In [1]: import numpy as np

In [2]: from numpy import linalg as LA

In [3]: np.set_printoptions(precision=3, suppress=True, linewidth=120)

In [4]: M = np.array([[0, -2, 1, 3, 0, 1, 2],
   ...:     [-2, 2, -1, -3, 2, 0, 0],
   ...:     [1, -1, 4, -4, -2, 0, -1],
   ...:     [3, -3, -4, 4, -1, -2, -1],
   ...:     [0, 2, -2, -1, 4, 0, -2],
   ...:     [1, 0, 0, -2, 0, 0, 2],
   ...:     [2, 0, -1, -1, -2, 2, 2]])

In [5]: rng = np.random.default_rng(78116)

In [6]: lab = rng.permutation(7)

In [7]: lab
Out[7]: array([6, 0, 4, 5, 1, 3, 2])

In [8]: A2 = M[lab][:, lab]

In [9]: np.trace(A2)
Out[9]: np.int64(16)

In [10]: round(float(LA.det(A2)), 3), round(LA.det(M[lab]), 3)
Out[10]: (-4900.0, np.float64(4900.0))

In [11]: A2
Out[11]: 
array([[ 2,  2, -2,  2,  0, -1, -1],
       [ 2,  0,  0,  1, -2,  3,  1],
       [-2,  0,  4,  0,  2, -1, -2],
       [ 2,  1,  0,  0,  0, -2,  0],
       [ 0, -2,  2,  0,  2, -3, -1],
       [-1,  3, -1, -2, -3,  4, -4],
       [-1,  1, -2,  0, -1, -4,  4]])

In [12]: print(np.diag(A2))
[2 0 4 0 2 4 4]

In [13]: np.sort(np.abs(LA.eigvals(A2)))
Out[13]: array([0.818, 1.931, 2.185, 4.414, 4.62 , 7.553, 9.217])

In [14]: print(np.sort(np.abs(LA.eigvals(A2))))
[0.818 1.931 2.185 4.414 4.62  7.553 9.217]

In [15]: A2 @ A2
Out[15]: 
array([[ 18,   2,  -9,   8,  -4,   2,   4],
       [  2,  19, -13,  -2, -14,  10,  -8],
       [ -9, -13,  29,  -2,  17,  -4, -12],
       [  8,  -2,  -2,   9,   4,  -7,   7],
       [ -4, -14,  17,   4,  22, -22,   0],
       [  2,  10,  -4,  -7, -22,  56, -23],
       [  4,  -8, -12,   7,   0, -23,  39]])

In [16]: vec = np.array([0, 0, 0, 2, 2, 0, 1])

In [17]: rhs = M @ vec

In [18]: rhs
Out[18]: array([  8,  -2, -13,   5,   4,  -2,  -4])

In [19]: np.round(LA.solve(M, rhs + M[:, 2]), 3) + 0
Out[19]: array([0., 0., 1., 2., 2., 0., 1.])

In [20]: np.round(LA.solve(M, 3 * rhs), 3) + 0
Out[20]: array([0., 0., 0., 6., 6., 0., 3.])

In [21]: ev, V = LA.eigh(M)

In [22]: vec = np.array([0, 0, -2, 9, 9, -3, 2])

In [23]: (np.sign(V[:, -1].round(6)) == np.sign(V[0, -1].round(6))).astype(int)
Out[23]: array([1, 0, 0, 1, 0, 0, 1])

In [24]: vec @ M @ vec
Out[24]: np.int64(710)

In [25]: ev, V = LA.eigh(M)

In [26]: (ev > 1e-8).sum(), (ev < -1e-8).sum()
Out[26]: (np.int64(4), np.int64(3))

In [27]: ev
Out[27]: array([-4.62 , -1.931, -0.818,  2.185,  4.414,  7.553,  9.217])

In [28]: np.round(V.T @ M @ V, 3) + 0
Out[28]: 
array([[-4.62 ,  0.   ,  0.   ,  0.   ,  0.   ,  0.   ,  0.   ],
       [ 0.   , -1.931,  0.   ,  0.   ,  0.   ,  0.   ,  0.   ],
       [ 0.   ,  0.   , -0.818,  0.   ,  0.   ,  0.   ,  0.   ],
       [ 0.   ,  0.   ,  0.   ,  2.185,  0.   ,  0.   ,  0.   ],
       [ 0.   ,  0.   ,  0.   ,  0.   ,  4.414,  0.   ,  0.   ],
       [ 0.   ,  0.   ,  0.   ,  0.   ,  0.   ,  7.553,  0.   ],
       [ 0.   ,  0.   ,  0.   ,  0.   ,  0.   ,  0.   ,  9.217]])

In [29]: feats = np.load("layer7.npy")

In [30]: feats
Out[30]: 
array([[  3.693,   0.473,   3.025,  -0.573,   5.74 ,   0.733,   5.811],
       [  1.661,  -2.066,   2.783,   5.991,   5.536,  -4.729,   1.344],
       [  2.522,   4.261,  11.93 ,   1.651,  10.974,  -5.13 ,   5.309],
       [  4.896,   5.443,  12.473,  -4.877,  12.116,  -2.287,  10.167],
       [  2.697,   1.033,   0.093,  -4.279,   7.945,   4.539,   7.596],
       [  6.207,  -1.145,   1.731,  -8.107,   8.568,   0.925,  11.628],
       [  6.867,  -4.952,  -3.397,   3.79 ,  -5.97 ,   2.547,   2.667],
       [  0.788,  -2.411,  -3.433,  -3.803,  11.205,   1.381,   7.018],
       [  4.912,  -2.637,   3.451,  15.266,  -9.003,  -3.033,  -4.818],
       [ -3.379,   1.046,  -1.727,  10.002,   3.983,   3.214,  -3.866],
       [ -1.286,   1.342,   4.81 ,   5.021,  11.019,  -3.791,   1.457],
       [  1.638,  -3.361,  -6.873,   0.799,   2.412,   5.453,   3.145],
       [  3.373,  -0.153,   2.335,   1.815,   3.927,   0.468,   4.017],
       [  0.529,  -3.614,  -1.566,   5.166,   5.824,  -2.734,   1.161],
       [  0.298,   0.761,  -1.227,  -3.859,  11.273,   3.822,   6.802],
       [ -0.654,  -4.464, -10.555,  -0.112,   5.329,   6.366,   2.966],
       [  3.422,   1.146,   6.293,  -0.215,   8.519,  -2.651,   6.143],
       [  4.172,   2.817,   9.332,   8.159,   0.012,  -2.248,   0.436],
       [  5.514,  -2.087,   2.434,   3.666,  -0.173,  -1.235,   3.345],
       [ 12.658,   4.815,  12.938,  -3.432,  -3.761,   2.676,  10.132],
       [  5.187,  -5.314,  -6.806,  12.36 , -14.227,   5.885,  -4.482],
       [  3.971,   1.38 ,   7.327,   8.708,  -0.704,  -2.3  ,  -0.129],
       [ -4.795,  -1.789,  -2.9  ,   0.556,  17.924,  -2.536,   3.267],
       [  7.969, -10.448, -17.817,  -7.783,  -5.525,  11.782,   9.077],
       [ -1.686,  -0.531,   2.042,  15.467,   0.478,  -2.84 ,  -6.434],
       [  2.241,  -4.866,  -6.654,   4.208,  -0.477,   3.217,   1.114],
       [  0.331,   1.369,   6.405,   7.279,   7.095,  -4.309,   0.339],
       [ -2.612,   3.86 ,   5.415, -12.205,  28.983,  -2.736,  13.47 ],
       [  0.564,   0.262,   5.846,  19.559,  -5.102,  -4.226,  -8.482],
       [  6.165,   2.251,   3.743, -11.844,  11.006,   4.073,  14.047],
       [  9.523,  -1.074,   6.539,  13.087, -14.52 ,  -0.614,  -2.4  ],
       [ -6.721,   3.758,  -1.07 ,  11.795,   6.818,   4.653,  -5.974],
       [  9.49 ,  -3.303,  -1.012, -10.36 ,   3.671,   3.241,  13.444],
       [  4.525,  -1.139,   5.592,  10.742,  -3.06 ,  -3.932,  -1.39 ],
       [  1.135,   5.577,  15.952,   8.397,   9.708,  -8.692,   0.895],
       [  4.179,   0.441,   3.968,   6.863,  -1.695,   0.52 ,   0.66 ],
       [ -4.858,   1.502,  -3.098,  -2.604,  17.719,   3.453,   4.764],
       [  4.431,  -4.444,  -8.507,  -0.453,  -2.47 ,   7.927,   4.198],
       [  4.483,   3.953,   8.815,  -1.518,   7.414,  -0.11 ,   7.149],
       [  3.304,   7.691,  10.695, -16.514,  22.909,   1.808,  17.568]])

In [31]: Uu, sv, Vt = LA.svd(feats)

In [32]: V = Vt[:(sv > 1e-8).sum()]

In [33]: vec = feats[15] + 2 * feats[20] + rng.integers(2) * np.eye(7)[6]

In [34]: vec
Out[34]: array([  9.72 , -15.092, -24.167,  24.609, -23.124,  18.137,  -5.997])

In [35]: print(np.allclose(V.T @ V @ vec, vec))
True

In [36]: np.round(LA.norm(vec - V.T @ V @ vec), 3)
Out[36]: np.float64(0.0)

In [37]: LA.matrix_rank(np.vstack([feats, vec]))
Out[37]: np.int64(5)

In [38]: dist = LA.norm(feats[:, None] - feats[None], axis=-1)

In [39]: np.unravel_index(dist.round(6).argmax(), dist.shape)
Out[39]: (np.int64(20), np.int64(39))

In [40]: dist[:5, :5]
Out[40]: 
array([[ 0.   , 10.176, 12.727, 14.237,  6.795],
       [10.176,  0.   , 13.738, 20.149, 15.942],
       [12.727, 13.738,  0.   ,  9.107, 17.135],
       [14.237, 20.149,  9.107,  0.   , 15.764],
       [ 6.795, 15.942, 17.135, 15.764,  0.   ]])

In [41]: dist.mean(axis=1).argmax()
Out[41]: np.int64(39)

In [42]: dist[12].round(6).argsort(kind="stable")[:4]
Out[42]: array([12,  0, 18, 16])
